$ python3 -q
>>> import numpy as np
>>> import numpy.linalg as la
>>> np.set_printoptions(precision=3, suppress=True, linewidth=100, floatmode="fixed")
>>> W0 = np.load("sample3.npy")
>>> print(W0)
[[ 1.000  0.000  6.000 -6.000]
 [ 0.000 -3.000  0.000  0.000]
 [ 6.000  0.000  6.000 -9.000]
 [-6.000  0.000 -9.000  6.000]]
>>> print([round(float(la.det(W0[:i, :i])), 2) + 0 for i in range(1, 5)])
[1.0, -3.0, 90.0, -513.0]
>>> print(np.sort(la.eigvals(W0).real))
[-3.000 -3.000 -3.000 19.000]
>>> print(W0 @ W0)
[[  73.000    0.000   96.000  -96.000]
 [   0.000    9.000    0.000    0.000]
 [  96.000    0.000  153.000 -144.000]
 [ -96.000    0.000 -144.000  153.000]]
>>> rng = np.random.default_rng(111364)
>>> labels = rng.permutation(4)
>>> print(labels)
[0 2 1 3]
>>> B = W0[labels][:, labels]
>>> print(B)
[[ 1.000  6.000  0.000 -6.000]
 [ 6.000  6.000  0.000 -9.000]
 [ 0.000  0.000 -3.000  0.000]
 [-6.000 -9.000  0.000  6.000]]
>>> print(np.trace(B))
10.0
>>> print(np.sort(np.abs(la.eigvals(B))))
[ 3.000  3.000  3.000 19.000]
>>> P = np.triu(np.array([[0, 5, -5, 5], [-4, 4, -3, -4], [4, 3, 3, -2], [-4, 5, -4, 3]]), 1) + np.eye(4)
>>> B = P @ W0 @ la.inv(P)
>>> print(np.poly(B))
[   1.000  -10.000 -144.000 -486.000 -513.000]
>>> print(np.trace(B), np.trace(W0))
10.0 10.0
>>> print(la.matrix_rank(B))
4
>>> print(P @ W0 - W0 @ P)
[[-60.000 -20.000 -70.000  82.000]
 [  6.000   0.000   9.000  -9.000]
 [ 12.000 -30.000  48.000 -30.000]
 [  0.000  30.000 -30.000  12.000]]
>>> ev, V = la.eigh(W0)
>>> x0 = np.array([1, 2, 0, 1])
>>> print(np.abs(W0).sum(axis=1).max(), round(np.abs(ev).max(), 3))
21.0 19.0
>>> print(np.round(V * np.maximum(ev, 0) @ V.T, 3) + 0)
[[ 3.455  0.000  5.182 -5.182]
 [ 0.000  0.000  0.000  0.000]
 [ 5.182  0.000  7.773 -7.773]
 [-5.182  0.000 -7.773  7.773]]
